% python3 -q
>>> import numpy as np
>>> np.set_printoptions(suppress=True, linewidth=160)
>>> A = np.loadtxt("run6.csv", delimiter=",")
>>> print(A)
[[ 2. -1. -1.  1.  3.  0.  2.  1.  3.  2.  3.]
 [ 0. -1. -1.  0.  3.  2.  2.  3.  2.  1.  1.]
 [ 2.  0.  2.  0.  1.  3.  2.  1.  2.  3.  2.]
 [ 0.  0.  0. -9.  4. -9.  9. -9. -4.  2.  8.]
 [ 0.  0.  0.  2.  3. -9.  3. -3.  3. -8.  7.]
 [ 0.  0.  0. -4.  0. -3.  0.  6.  3. -9. -8.]
 [ 0.  0.  0. -1.  5. -8. -9. -3. -7.  4.  4.]
 [ 0.  0.  0.  1.  1. -7.  8. -5.  7. -3. -6.]
 [ 0.  0.  0.  1.  4. -3. -9. -2. -8.  0.  2.]
 [ 0.  0.  0.  5.  0.  3. -5. -4. -4. -8.  8.]
 [ 0.  0.  0.  7.  6. -7. -9.  4. -6. -8. -5.]]
>>> Uu, s, VT = np.linalg.svd(A)
>>> s.round(2)
array([26.76, 24.88, 21.35, 15.23,  9.76,  8.71,  5.04,  3.17,  2.76,  1.23,  0.06])
>>> np.argmax(s[:-1] / (s[1:] + 1e-6)) + 1
np.int64(10)
>>> other = Uu[:, :10] @ np.diag(s[:10]) @ VT[:10]
>>> round(np.linalg.norm(A - other, 2), 2), round(s[10], 2)
(np.float64(0.06), np.float64(0.06))
>>> np.linalg.matrix_rank(other)
np.int64(10)
>>> round(np.abs(A - other).max(), 2)
np.float64(0.04)
>>> q, evecs = np.linalg.qr(A[:, :5])[0], np.linalg.qr(A[:, 5:])[0]
>>> s = np.linalg.svd(q.T @ evecs, compute_uv=False)
>>> np.round(np.degrees(np.arccos(s.clip(0, 1))), 2)
array([ 1.99, 33.41, 52.43, 76.58, 85.05])
>>> r0 = np.array([1, 2])
>>> np.array([np.convolve(row, r0, "same") for row in A])
array([[  2.,   3.,  -3.,  -1.,   5.,   6.,   2.,   5.,   5.,   8.,   7.],
       [  0.,  -1.,  -3.,  -2.,   3.,   8.,   6.,   7.,   8.,   5.,   3.],
       [  2.,   4.,   2.,   4.,   1.,   5.,   8.,   5.,   4.,   7.,   8.],
       [  0.,   0.,   0.,  -9., -14.,  -1.,  -9.,   9., -22.,  -6.,  12.],
       [  0.,   0.,   0.,   2.,   7.,  -3., -15.,   3.,  -3.,  -2.,  -9.],
       [  0.,   0.,   0.,  -4.,  -8.,  -3.,  -6.,   6.,  15.,  -3., -26.],
       [  0.,   0.,   0.,  -1.,   3.,   2., -25., -21., -13., -10.,  12.],
       [  0.,   0.,   0.,   1.,   3.,  -5.,  -6.,  11.,  -3.,  11., -12.],
       [  0.,   0.,   0.,   1.,   6.,   5., -15., -20., -12., -16.,   2.],
       [  0.,   0.,   0.,   5.,  10.,   3.,   1., -14., -12., -16.,  -8.],
       [  0.,   0.,   0.,   7.,  20.,   5., -23., -14.,   2., -20., -21.]])
>>> np.cross(A[8, :3], A[2, :3])
array([0., 0., 0.])
>>> feats = np.array([[3.0, 2.0, 0.0, 2.0],
...     [2.0, 3.0, 0.0, 2.0],
...     [0.0, 0.0, 3.0, 0.0],
...     [2.0, 2.0, 0.0, 3.0]])
>>> feats
array([[3., 2., 0., 2.],
       [2., 3., 0., 2.],
       [0., 0., 3., 0.],
       [2., 2., 0., 3.]])
>>> print(np.round(np.sort(np.linalg.eigvals(feats).real), 2))
[1. 1. 3. 7.]
>>> feats @ feats
array([[17., 16.,  0., 16.],
       [16., 17.,  0., 16.],
       [ 0.,  0.,  9.,  0.],
       [16., 16.,  0., 17.]])
>>> E = np.loadtxt("w.csv", delimiter=",")
>>> E
array([[1., 0., 3., 0., 2.],
       [1., 0., 3., 0., 2.],
       [4., 3., 6., 3., 5.],
       [6., 5., 8., 5., 7.],
       [6., 5., 8., 5., 7.],
       [3., 2., 5., 2., 4.],
       [1., 0., 3., 0., 2.],
       [5., 4., 7., 4., 6.],
       [4., 3., 6., 3., 5.],
       [2., 1., 4., 1., 3.],
       [1., 0., 3., 0., 2.]])
>>> C = E[[1, 4]].astype(float)
>>> for _ in range(7):
...     idx = np.linalg.norm(E[:, None] - C, axis=-1).argmin(axis=1)
...     C = np.array([E[idx == j].mean(axis=0) for j in range(2)])
... 
>>> idx
array([0, 0, 1, 1, 1, 0, 0, 1, 1, 0, 0])
>>> C[1] - C[0]
array([3.5, 3.5, 3.5, 3.5, 3.5])
>>> C
array([[1.5, 0.5, 3.5, 0.5, 2.5],
       [5. , 4. , 7. , 4. , 6. ]])
>>> print(np.abs(C[1] - C[0]).argmax())
0
